% python3 -q
>>> import numpy as np
>>> from numpy import linalg as LA
>>> np.set_printoptions(precision=3, suppress=True, linewidth=160, legacy="1.25")
>>> rd = lambda a: np.round(a, 3) + 0
>>> K = np.load("block4.npy")
>>> K
array([[ 3,  4,  3],
       [ 2,  3,  2],
       [ 3,  4,  3],
       [ 3,  4,  3],
       [-2, -1, -2]])
>>> Uu, sig, Vt = LA.svd(K, full_matrices=False)
>>> rd(Uu.T @ K @ Vt.T)
array([[11.248,  0.   ,  0.   ],
       [ 0.   ,  1.219,  0.   ],
       [ 0.   ,  0.   ,  0.   ]])
>>> Uu.shape, sig.shape, Vt.shape
((5, 3), (3,), (3, 3))
>>> rd(sig)
array([11.248,  1.219,  0.   ])
>>> rd(np.abs(Vt[0]))
array([0.523, 0.672, 0.523])
>>> def softmax(z):
...     e = np.exp(z - z.max(axis=-1, keepdims=True))
...     return e / e.sum(axis=-1, keepdims=True)
... 
>>> rd(softmax(10 * K[4]))
array([0., 1., 0.])
>>> softmax(K).sum(axis=1)
array([1., 1., 1., 1., 1.])
>>> rd(softmax(K[4]))
array([0.212, 0.576, 0.212])
>>> rd(softmax(K[4] + 2))
array([0.212, 0.576, 0.212])
>>> S = K @ K.T / np.sqrt(3)
>>> rd(softmax(S + np.triu(np.full(S.shape, -np.inf), 1)))
array([[1.   , 0.   , 0.   , 0.   , 0.   ],
       [0.983, 0.017, 0.   , 0.   , 0.   ],
       [0.499, 0.002, 0.499, 0.   , 0.   ],
       [0.333, 0.001, 0.333, 0.333, 0.   ],
       [0.   , 0.   , 0.   , 0.   , 1.   ]])
>>> rd(softmax(S)[4] @ K)
array([-2., -1., -2.])
>>> rd(softmax(S))
array([[0.333, 0.001, 0.333, 0.333, 0.   ],
       [0.331, 0.006, 0.331, 0.331, 0.   ],
       [0.333, 0.001, 0.333, 0.333, 0.   ],
       [0.333, 0.001, 0.333, 0.333, 0.   ],
       [0.   , 0.   , 0.   , 0.   , 1.   ]])
>>> softmax(S).round(6).argmax(axis=1)
array([0, 0, 0, 0, 4])
>>> Uu, sig, Vt = LA.svd(K)
>>> np.argmax(sig[:-1] / (sig[1:] + 1e-6)) + 1
2
>>> B = Uu[:, :2] @ np.diag(sig[:2]) @ Vt[:2]
>>> rd(B)
array([[ 3.,  4.,  3.],
       [ 2.,  3.,  2.],
       [ 3.,  4.,  3.],
       [ 3.,  4.,  3.],
       [-2., -1., -2.]])
>>> rd(np.abs(K - B).max())
0.0
>>> G = K.T @ K
>>> rd(LA.svd(K, compute_uv=False) ** 2)
array([126.514,   1.486,   0.   ])
>>> np.trace(G), (K ** 2).sum()
(128, 128)
>>> G
array([[35, 44, 35],
       [44, 58, 44],
       [35, 44, 35]])
>>> (K @ K.T).shape
(5, 5)
>>> LA.matrix_rank(G)
2
>>> np.argsort(-LA.norm(K, axis=0).round(6), kind="stable")[:3]
array([1, 0, 2])
>>> F = np.load("case12.npy")
>>> F
array([[4., 1., 0.],
       [0., 4., 1.],
       [0., 0., 4.]])
>>> ev, vecs = LA.eig(F)
>>> ev
array([4., 4., 4.])
>>> q = F.astype(float).copy()
>>> for j in range(3):
...     q[:, j] -= q[:, :j] @ (q[:, :j].T @ q[:, j])
...     q[:, j] /= LA.norm(q[:, j])
... 
>>> q.T @ q
array([[1., 0., 0.],
       [0., 1., 0.],
       [0., 0., 1.]])
>>> q.T @ F
array([[4., 1., 0.],
       [0., 4., 1.],
       [0., 0., 4.]])
>>> P = np.triu(np.array([[-2, 5, 0], [3, -3, 4], [4, 4, -4]]), 1) + np.eye(3)
>>> B = P @ F @ LA.inv(P)
>>> rd(LA.det(B))
64.0
>>> P @ F - F @ P
array([[0., 0., 1.],
       [0., 0., 0.],
       [0., 0., 0.]])
>>> np.poly(B)
array([  1., -12.,  48., -64.])
>>> LA.matrix_rank(B)
3
>>> B
array([[4., 1., 1.],
       [0., 4., 1.],
       [0., 0., 4.]])
>>> W0 = np.load("dump.npy")
>>> rd(W0)
array([[-0.182, -0.763,  0.402, -0.472],
       [ 0.911, -0.258, -0.274, -0.168],
       [-0.364, -0.168, -0.859, -0.318],
       [-0.061, -0.568, -0.161,  0.805]])
>>> x = np.array([0, 2, 2, 2])
>>> rhs = W0 @ x
>>> b, lr = np.zeros(4), 1 / LA.norm(W0, 2) ** 2
>>> for i in range(40):
...     b -= lr * W0.T @ (W0 @ b - rhs)
...     if i % 10 == 0: print(i, round(LA.norm(W0 @ b - rhs), 3))
... 
0 0.0
10 0.0
20 0.0
30 0.0
>>> rd(LA.cond(W0))
1.0
>>> rd(b)
array([0., 2., 2., 2.])
>>> x = np.array([0, 0, 3, -3])
>>> rd(LA.norm(x)), rd(LA.norm(W0 @ x))
(4.243, 4.243)
>>> rd(np.sort(np.abs(np.degrees(np.angle(LA.eigvals(W0))))))
array([  0. , 104.3, 104.3, 180. ])
>>> rd(LA.det(W0))
-1.0
>>> rd(LA.inv(W0))
array([[-0.182,  0.911, -0.364, -0.061],
       [-0.763, -0.258, -0.168, -0.568],
       [ 0.402, -0.274, -0.859, -0.161],
       [-0.472, -0.168, -0.318,  0.805]])
>>> 4 - LA.matrix_rank(W0 - np.eye(4), tol=1e-8)
1
>>> [p for p in range(1, 25) if np.allclose(LA.matrix_power(W0, p), np.eye(4))]
[]
>>> rd(LA.norm(W0, axis=0))
array([1., 1., 1., 1.])
>>> rd(LA.norm(W0[1] - W0[0]))
1.414
>>> rd(LA.norm(W0) ** 2 / LA.norm(W0, 2) ** 2)
4.0
>>> rd(LA.norm(W0, axis=1))
array([1., 1., 1., 1.])
>>> rd(LA.norm(W0, 1)), rd(LA.norm(W0, np.inf))
(1.763, 1.819)
>>> rd(LA.norm(W0[1], 1)), rd(LA.norm(W0[1], np.inf))
(1.611, 0.911)
>>> rd(W0 @ W0.T)
array([[1., 0., 0., 0.],
       [0., 1., 0., 0.],
       [0., 0., 1., 0.],
       [0., 0., 0., 1.]])
>>> rd(W0[:, 2] @ W0[:, 1])
0.0
>>> rd(W0.T @ W0)
array([[1., 0., 0., 0.],
       [0., 1., 0., 0.],
       [0., 0., 1., 0.],
       [0., 0., 0., 1.]])
>>> rd(LA.norm(W0, axis=0))
array([1., 1., 1., 1.])
>>> arr = np.load("run1.npy")
>>> arr
array([[ 1.872,  2.94 , -2.574,  6.953, -2.595],
       [ 0.433,  3.015, -3.376, -1.823,  4.893],
       [ 0.707,  3.552, -2.839, -0.37 ,  4.747],
       [ 3.082,  2.389, -3.172, -0.076, -1.35 ],
       [ 2.412,  3.502, -1.497,  9.029, -1.538],
       [ 0.944,  5.488, -1.873, -1.495,  5.39 ],
       [ 1.324,  3.649, -3.492, -0.652,  4.596],
       [ 0.145,  5.918, -5.023, -0.521,  4.185],
       [ 0.516,  4.743, -3.216, -2.049,  2.833],
       [ 0.521,  2.2  , -2.52 , -1.324,  5.024],
       [ 3.74 ,  0.87 , -2.317,  1.505, -1.328],
       [ 3.832,  0.491, -3.067, -0.338, -0.017],
       [-1.587,  4.671, -0.405, -1.164,  2.76 ],
       [ 1.813,  2.559, -3.086,  8.694, -0.678],
       [ 1.998,  0.725, -4.189,  0.987, -0.549],
       [ 0.603,  3.087, -3.663, -0.918,  5.421]])
>>> C = arr[[13, 0]].astype(float)
>>> for _ in range(6):
...     labels = LA.norm(arr[:, None] - C, axis=-1).argmin(axis=1)
...     C = np.array([arr[labels == j].mean(axis=0) for j in range(2)])
... 
>>> labels
array([0, 1, 1, 1, 0, 1, 1, 1, 1, 1, 1, 1, 1, 0, 1, 1])
>>> np.abs(C[1] - C[0]).argmax()
3
>>> rd(C[1] - C[0])
array([-0.782,  0.138, -0.626, -8.859,  4.419])
>>> cen = arr - arr.mean(axis=0)
>>> vecs = LA.svd(cen)[2][:2]
>>> B = cen - cen @ vecs.T @ vecs
>>> LA.norm(B, axis=1).round(6).argmax()
12
>>> rd((cen @ vecs.T).std(axis=0))
array([4.397, 2.145])
>>> rd(B.std(axis=0))
array([0.681, 0.819, 1.004, 0.357, 0.715])
>>> mat = np.load("sample9.npy")
>>> rd(mat)
array([[ 1.631, -1.934, -0.042, -1.612],
       [ 0.397,  1.685,  0.431,  2.412],
       [ 2.308,  0.388,  0.58 ,  1.784],
       [-2.672,  1.31 , -0.311,  0.223],
       [-0.749,  1.958,  0.239,  2.132],
       [-1.569,  1.944,  0.058,  1.66 ],
       [-1.78 ,  1.902,  0.003,  1.488],
       [ 2.178, -1.756,  0.113, -1.077],
       [ 2.634, -0.105,  0.55 ,  1.323],
       [-0.705,  1.953,  0.247,  2.151],
       [ 2.391, -1.622,  0.186, -0.785],
       [-0.376, -1.692, -0.428, -2.411],
       [-0.382, -1.69 , -0.429, -2.411],
       [-0.391, -1.687, -0.43 , -2.412],
       [ 1.234,  1.285,  0.531,  2.355],
       [ 1.619,  1.029,  0.562,  2.237],
       [-2.075,  1.804, -0.081,  1.197],
       [-0.07 ,  1.833,  0.36 ,  2.346],
       [ 0.269, -1.881, -0.327, -2.298],
       [-2.288, -0.412, -0.581, -1.804]])
>>> Uu, sig, Vt = LA.svd(mat)
>>> vecs = Vt[:(sig > 1e-8).sum()]
>>> rng = np.random.default_rng(877)
>>> x = mat[5] + -1 * mat[13] + rng.integers(2) * np.eye(4)[0]
>>> rd(x)
array([-0.177,  3.631,  0.488,  4.072])
>>> np.allclose(vecs.T @ vecs @ x, x)
False
>>> rd(np.diag(vecs.T @ vecs))
array([0.877, 0.434, 0.038, 0.651])
>>> C = mat[[3, 12]].astype(float)
>>> for _ in range(7):
...     labels = LA.norm(mat[:, None] - C, axis=-1).argmin(axis=1)
...     C = np.array([mat[labels == j].mean(axis=0) for j in range(2)])
... 
>>> labels
array([1, 0, 0, 0, 0, 0, 0, 1, 0, 0, 1, 1, 1, 1, 0, 0, 0, 0, 1, 1])
>>> np.bincount(labels)
array([12,  8])
>>> np.abs(C[1] - C[0]).argmax()
3
>>> rd(C[1] - C[0])
array([ 0.498, -3.   , -0.506, -3.627])
>>> X = np.load("w.npy")
>>> X
array([[ -3.526,   2.679,  -0.787,  -4.579, -15.525,  -3.573],
       [  0.138,  -0.585,   1.804,   0.775,  -2.865,   1.852],
       [ -3.649,   2.256,   4.947,   0.449,   4.124,  -5.481],
       [ -4.892,   2.202,  -0.209,  -7.462, -15.526,  -9.913],
       [ -2.559,   0.706,  -0.495,  -5.047,  -2.987,  -8.751],
       [  3.815,  -0.933,  -7.891,  -1.55 , -13.529,   8.739],
       [  2.952,  -3.78 ,  -2.858,  -3.429, -14.041,   3.202],
       [  2.793,  -0.372,  -7.795,  -1.729,  -5.529,   4.293],
       [ -3.323,   6.736,  -2.482,   0.968, -12.283,   5.191],
       [ -2.57 ,   0.78 ,   2.098,  -3.043, -14.213,  -2.035],
       [  7.29 ,  -4.826,  -6.166,   2.681,   7.211,   9.326],
       [  2.41 ,  -1.439,  -0.065,   2.759,  -2.856,   7.686],
       [  2.172,  -3.03 ,  -0.348,   0.022,  11.676,  -2.742],
       [  1.638,  -1.563,  -3.22 ,  -1.441,  10.381,  -4.064],
       [  6.576,  -7.019,  -0.4  ,   3.055,  13.247,   4.546],
       [  4.816,  -1.045,  -5.325,   3.491,   3.018,  10.154],
       [  5.31 ,  -4.674,  -2.922,   2.34 ,  18.934,   1.151],
       [  3.696,  -3.844,  -4.873,  -2.868,  -4.993,   1.959],
       [  1.365,  -2.921,   1.458,  -0.468,   2.524,  -1.481],
       [ -5.612,   4.776,   2.708,  -3.43 , -17.787,  -3.922],
       [ -2.352,   1.38 ,   4.781,   1.384,  10.314,  -5.025],
       [  0.999,   2.694,  -4.979,   1.903,   0.483,   5.765],
       [ -7.356,   3.894,  11.25 ,   1.272,   5.17 ,  -9.443],
       [ -3.801,   5.451,  -4.251,  -3.463,  -9.107,  -3.057],
       [ -0.873,   2.441,  -0.005,   2.218,   8.841,  -0.649],
       [  9.32 ,  -8.885,  -3.514,   3.133,  14.152,   7.365],
       [ -3.2  ,   3.255,   4.137,   2.962,  12.047,  -3.87 ],
       [ -0.911,  -2.646,   5.089,  -1.855,  -0.466,  -5.634],
       [ -6.531,   3.641,   9.594,   0.812,  -0.051,  -6.756]])
>>> rd(LA.norm(X, 2) / LA.norm(X))
0.771
>>> A = np.loadtxt("m.csv", delimiter=",")
>>> A
array([[ 0., 28., 51., 66.,  0.,  0.],
       [ 0.,  0.,  0.,  0.,  0., 21.],
       [ 0.,  0.,  8.,  0.,  4., 31.],
       [ 0., 27., 15., 25.,  0.,  0.],
       [ 5.,  0., 12., 32.,  7.,  0.],
       [ 0., 24.,  0.,  0.,  0., 20.],
       [16.,  0., 14., 64., 16.,  0.],
       [ 0., 21., 26., 71.,  0.,  0.],
       [ 0., 28.,  0.,  8.,  0.,  0.],
       [ 9.,  0.,  3.,  0., 18., 20.],
       [ 0.,  4., 26.,  0.,  0., 12.],
       [ 0., 20., 53., 18.,  0.,  0.],
       [ 8.,  0.,  0.,  3., 19.,  0.],
       [ 0., 49., 66., 31.,  0.,  0.],
       [ 2.,  0., 12., 37.,  3.,  0.]])
>>> G = np.cov(A, rowvar=False)
>>> np.argsort(-A.std(axis=0).round(6), kind="stable")
array([3, 2, 1, 5, 4, 0])
>>> np.argwhere(np.triu(np.abs(np.corrcoef(A.T)) > 0.8, 1))
array([[0, 4]])
>>> G.shape
(6, 6)
>>> rd(A.std(axis=0))
array([ 4.643, 15.138, 20.732, 25.123,  6.908, 10.408])
>>> np.median(A, axis=0)
array([ 0.,  4., 12., 18.,  0.,  0.])
>>> rd(LA.eigvalsh(G)[::-1])
array([960.565, 388.829, 119.431,  67.668,  33.961,   2.107])
>>> q, vecs = LA.qr(W0[:, :2])[0], LA.qr(W0[:, 2:])[0]
>>> sig = LA.svd(q.T @ vecs, compute_uv=False)
>>> rd(sig)
array([0., 0.])
>>> rd(LA.norm(q @ q.T - vecs @ vecs.T, 2))
1.0
>>> cen = (A - A.mean(axis=0)) / A.std(axis=0)
>>> np.argwhere(np.abs(cen) > 2)
array([[ 2,  5],
       [ 6,  0],
       [12,  4],
       [13,  1],
       [13,  2]])
>>> b = LA.lstsq(np.delete(cen, 1, axis=1), cen[:, 1])[0]
>>> rd(b)
array([-0.178,  0.399, -0.102, -0.257, -0.281])
>>> np.abs(b).argmax()
1
>>> rd(1 - np.var(cen[:, 1] - np.delete(cen, 1, axis=1) @ b))
0.566
>>> labels = A[:, 4] > np.median(A[:, 4])
>>> u = A[labels].mean(axis=0) - A[~labels].mean(axis=0)
>>> np.argsort(-np.abs(u).round(6), kind="stable")
array([1, 2, 4, 0, 5, 3])
>>> labels.astype(int)
array([0, 0, 1, 0, 1, 0, 1, 0, 0, 1, 0, 0, 1, 0, 1])
>>> ((A - A.mean(axis=0)) @ u > 0).astype(int)
array([0, 1, 1, 0, 1, 1, 1, 0, 0, 1, 1, 0, 1, 0, 1])
>>> (((A - A.mean(axis=0)) @ u > 0) == labels).mean()
0.8
>>> m1 = np.loadtxt("data.csv", delimiter=",")
>>> m1
array([[3., 0., 0., 0., 0., 0.],
       [3., 1., 0., 0., 0., 0.],
       [1., 1., 0., 0., 0., 0.],
       [0., 0., 3., 0., 0., 0.],
       [0., 0., 3., 1., 0., 0.],
       [0., 0., 1., 1., 0., 0.],
       [0., 0., 0., 0., 3., 0.],
       [0., 0., 0., 0., 3., 1.],
       [0., 0., 0., 0., 1., 1.]])
>>> x = np.array([1, 2, 0, 4, -3, -1])
>>> rhs = m1 @ x
>>> rd(LA.lstsq(m1, rhs)[0])
array([ 1.,  2.,  0.,  4., -3., -1.])
>>> rhs
array([  3.,   5.,   3.,   0.,   4.,   4.,  -9., -10.,  -4.])
>>> rd(LA.pinv(m1) @ m1)
array([[1., 0., 0., 0., 0., 0.],
       [0., 1., 0., 0., 0., 0.],
       [0., 0., 1., 0., 0., 0.],
       [0., 0., 0., 1., 0., 0.],
       [0., 0., 0., 0., 1., 0.],
       [0., 0., 0., 0., 0., 1.]])
>>> rhs = rhs + 0.02 * rng.normal(size=9)
>>> rd(rhs)
array([  3.005,   5.   ,   3.   ,   0.031,   4.003,   3.993,  -9.003, -10.008,  -3.995])
>>> b, *_ = LA.lstsq(m1, rhs)
>>> b.round()
array([ 1.,  2.,  0.,  4., -3., -1.])
>>> rd(m1.T @ (rhs - m1 @ b))
array([0., 0., 0., 0., 0., 0.])
>>> rd(b)
array([ 1.001,  1.997,  0.009,  3.979, -3.002, -0.998])
>>> rd(LA.norm(rhs - m1 @ b))
0.009
